$ ipython --no-banner

In [1]: import numpy as np

In [2]: from numpy import linalg as LA

In [3]: np.set_printoptions(suppress=True, linewidth=140)

In [4]: s = 5 * 0.9 ** np.arange(3)

In [5]: q, _ = LA.qr(np.array([[-0.7, -0.6, 0.3], [-1.6, 0.8, 0.1], [-1.8, -0.3, -0.7]]))

In [6]: rng = np.random.default_rng(17)

In [7]: W0 = rng.normal(size=(26, 3)) * s @ q

In [8]: W0.round(2)
Out[8]: 
array([[ -0.94,   1.5 ,  -5.86],
       [  7.14,   2.08,   7.55],
       [  4.28,  -0.1 ,   3.78],
       [  3.92,   8.36,   5.81],
       [ -4.23, -11.12,   6.08],
       [ -3.26,  -5.61,  -0.23],
       [ -4.46,   3.46,  -0.12],
       [  2.9 ,   5.15,  -4.  ],
       [  6.77,  -1.79,  -6.36],
       [  9.47,   9.82,  -9.14],
       [ -5.06,  -2.93,   8.12],
       [  0.95,   0.76,   1.87],
       [  3.59,  -3.13,  -1.47],
       [  5.34,  -3.61,  -7.98],
       [ -1.95,   0.01,   1.49],
       [  7.71,   0.19,   2.76],
       [  3.9 ,   3.17,  -2.55],
       [  3.27,   4.59,  -5.17],
       [ -3.46,   0.69,   2.5 ],
       [  6.09,   2.01,   5.32],
       [  4.77,   5.85,  -1.3 ],
       [ -1.33,   0.35,  -1.28],
       [  5.35,   0.29,  -0.05],
       [ -1.98,   8.91,   0.32],
       [ -1.45, -15.75,  -3.63],
       [  0.67,   7.54,  -4.85]])

In [9]: dist = LA.norm(W0[:, None] - W0[None], axis=-1)

In [10]: np.flatnonzero(dist[10] < dist.mean() / 2)
Out[10]: array([10])

In [11]: dist[:5, :5].round(2)
Out[11]: 
array([[ 0.  , 15.67, 11.08, 14.39, 17.68],
       [15.67,  0.  ,  5.21,  7.28, 17.48],
       [11.08,  5.21,  0.  ,  8.71, 14.1 ],
       [14.39,  7.28,  8.71,  0.  , 21.11],
       [17.68, 17.48, 14.1 , 21.11,  0.  ]])

In [12]: q, r_ = LA.qr(W0)

In [13]: np.trace(q @ q.T)
Out[13]: np.float64(3.0)

In [14]: q.shape, r_.shape
Out[14]: ((26, 3), (3, 3))

In [15]: s = 3 * 0.9 ** np.arange(3)

In [16]: feats = rng.normal(size=(23, 3)) * rng.permutation(s)

In [17]: feats.round(2)
Out[17]: 
array([[-0.2 , -1.76,  5.41],
       [ 0.28, -3.57,  1.57],
       [ 2.14, -3.1 ,  1.3 ],
       [ 0.21,  2.21,  1.73],
       [-0.03, -1.1 ,  2.21],
       [ 0.94, -4.02, -1.32],
       [-1.45, -0.71,  5.55],
       [-1.13,  1.29,  4.02],
       [ 1.51,  1.17,  3.15],
       [ 0.59,  0.5 ,  1.67],
       [ 1.24, -1.84, -2.83],
       [-0.34,  3.77, -0.55],
       [ 3.45,  1.11, -0.75],
       [-7.9 ,  0.6 , -0.67],
       [-4.8 ,  1.39, -0.06],
       [ 1.13, -1.63,  0.49],
       [-1.42,  2.88,  0.3 ],
       [-4.21,  0.58,  0.16],
       [-0.61, -3.64,  2.57],
       [-2.19,  4.27, -1.6 ],
       [ 0.1 , -0.12,  0.37],
       [ 7.93, -1.35,  5.03],
       [ 1.87, -1.88,  3.05]])

In [18]: basis = feats[[18, 6]].astype(float)

In [19]: for _ in range(5):
    ...:     idx = LA.norm(feats[:, None] - basis, axis=-1).argmin(axis=1)
    ...:     basis = np.array([feats[idx == j].mean(axis=0) for j in range(2)])
    ...: 

In [20]: idx
Out[20]: array([0, 0, 0, 1, 0, 0, 0, 1, 0, 0, 0, 1, 0, 1, 1, 0, 1, 1, 0, 1, 0, 0, 0])

In [21]: basis.round(2)
Out[21]: 
array([[ 1.26, -1.46,  1.83],
       [-2.72,  2.12,  0.42]])

In [22]: np.bincount(idx)
Out[22]: array([15,  8])

In [23]: x0 = np.array([2, -1, 2])

In [24]: y = feats @ x0

In [25]: print(np.round(LA.pinv(feats) @ feats, 2) + 0)
[[1. 0. 0.]
 [0. 1. 0.]
 [0. 0. 1.]]

In [26]: y = y + 0.02 * rng.normal(size=23)

In [27]: y.round(2)
Out[27]: 
array([ 12.22,   7.25,   9.99,   1.65,   5.47,   3.25,   8.91,   4.52,   8.17,   3.99,  -1.33,  -5.55,   4.28, -17.78, -11.11,   4.85,
        -5.09,  -8.66,   7.59, -11.88,   1.01,  27.28,  11.73])

In [28]: coef, *_ = LA.lstsq(feats, y)

In [29]: coef.round(2)
Out[29]: array([ 2., -1.,  2.])

In [30]: def softmax(z):
    ...:     e = np.exp(z - z.max(axis=-1, keepdims=True))
    ...:     return e / e.sum(axis=-1, keepdims=True)
    ...: 

In [31]: np.round(softmax(feats[1] + 2), 2) + 0
Out[31]: array([0.22, 0.  , 0.78])

In [32]: np.round(softmax(feats).sum(axis=1), 2)
Out[32]: array([1., 1., 1., 1., 1., 1., 1., 1., 1., 1., 1., 1., 1., 1., 1., 1., 1., 1., 1., 1., 1., 1., 1.])

In [33]: scores = feats @ feats.T / np.sqrt(3)

In [34]: softmax(scores).round(6).argmax(axis=1)
Out[34]: array([ 0, 18, 21,  7,  0,  5,  6,  6, 21, 21, 10, 19, 21, 13, 13, 21, 19, 13,  0, 19, 21, 21, 21])

In [35]: Ac = feats - feats.mean(axis=0)

In [36]: evecs = LA.svd(Ac)[2][:1]

In [37]: Y = Ac - Ac @ evecs.T @ evecs

In [38]: np.round(Y.std(axis=0), 2)
Out[38]: array([1.15, 1.85, 1.89])

In [39]: print(np.round((Ac @ evecs.T).std(axis=0), 2))
[3.28]

In [40]: np.round(np.diag(evecs.T @ evecs), 2)
Out[40]: array([0.7 , 0.17, 0.14])

In [41]: Y = np.c_[feats[:, :1] @ np.array([[1]]), np.array([3, 0, -3, 2, -1, 1, -1, 3, 1, 1, 3, -3, 3, 2, -2, 2, 0, 1, -2, -3, -3, -2, -2])]

In [42]: Y.round(2)
Out[42]: 
array([[-0.2 ,  3.  ],
       [ 0.28,  0.  ],
       [ 2.14, -3.  ],
       [ 0.21,  2.  ],
       [-0.03, -1.  ],
       [ 0.94,  1.  ],
       [-1.45, -1.  ],
       [-1.13,  3.  ],
       [ 1.51,  1.  ],
       [ 0.59,  1.  ],
       [ 1.24,  3.  ],
       [-0.34, -3.  ],
       [ 3.45,  3.  ],
       [-7.9 ,  2.  ],
       [-4.8 , -2.  ],
       [ 1.13,  2.  ],
       [-1.42,  0.  ],
       [-4.21,  1.  ],
       [-0.61, -2.  ],
       [-2.19, -3.  ],
       [ 0.1 , -3.  ],
       [ 7.93, -2.  ],
       [ 1.87, -2.  ]])

In [43]: np.round(LA.norm(Y - feats @ LA.lstsq(feats, Y)[0], axis=0), 2) + 0
Out[43]: array([ 0.  , 10.24])

In [44]: LA.matrix_rank(np.c_[feats, Y])
Out[44]: np.int64(4)

In [45]: LA.matrix_rank(Y)
Out[45]: np.int64(2)

In [46]: print(np.round(LA.norm(LA.qr(feats)[0].T @ Y, axis=0) ** 2 / ((Y ** 2).sum(axis=0) + 1e-12), 2))
[1.   0.01]

In [47]: X = np.loadtxt("a.csv", delimiter=",")

In [48]: X
Out[48]: 
array([[ 2., -2., -2., -3.],
       [ 6., -6., -6., -9.],
       [ 2., -2., -2., -3.],
       [ 0.,  0.,  0.,  0.]])

In [49]: left, s, Vh = LA.svd(X)

In [50]: evecs = Vh[:(s > 1e-8).sum()]

In [51]: x0 = X[0] + 4 * X[3] + rng.integers(2) * np.eye(4)[1]

In [52]: x0
Out[52]: array([ 2., -1., -2., -3.])

In [53]: np.round(np.diag(evecs.T @ evecs), 2)
Out[53]: array([0.19, 0.19, 0.19, 0.43])

In [54]: round(LA.norm(x0 - evecs.T @ evecs @ x0), 2)
Out[54]: np.float64(0.9)

In [55]: LA.matrix_rank(np.vstack([X, x0]))
Out[55]: np.int64(2)

In [56]: proj = np.triu(np.array([[0, 3, -3, -2], [1, 1, -2, 0], [1, -3, -1, 0], [2, -1, -1, 1]]), 1) + np.eye(4)

In [57]: Y = proj @ X @ LA.inv(proj)

In [58]: print(LA.matrix_rank(Y))
1

In [59]: Y
Out[59]: 
array([[ 14., -56., -84.,   7.],
       [  2.,  -8., -12.,   1.],
       [  2.,  -8., -12.,   1.],
       [  0.,   0.,   0.,   0.]])

In [60]: proj @ X - X @ proj
Out[60]: 
array([[ 12., -18., -10., -14.],
       [ -4., -14.,  10.,  18.],
       [  0.,  -6.,   2.,   4.],
       [  0.,   0.,   0.,   0.]])

In [61]: print(np.trace(Y), np.trace(X))
-6.0 -6.0
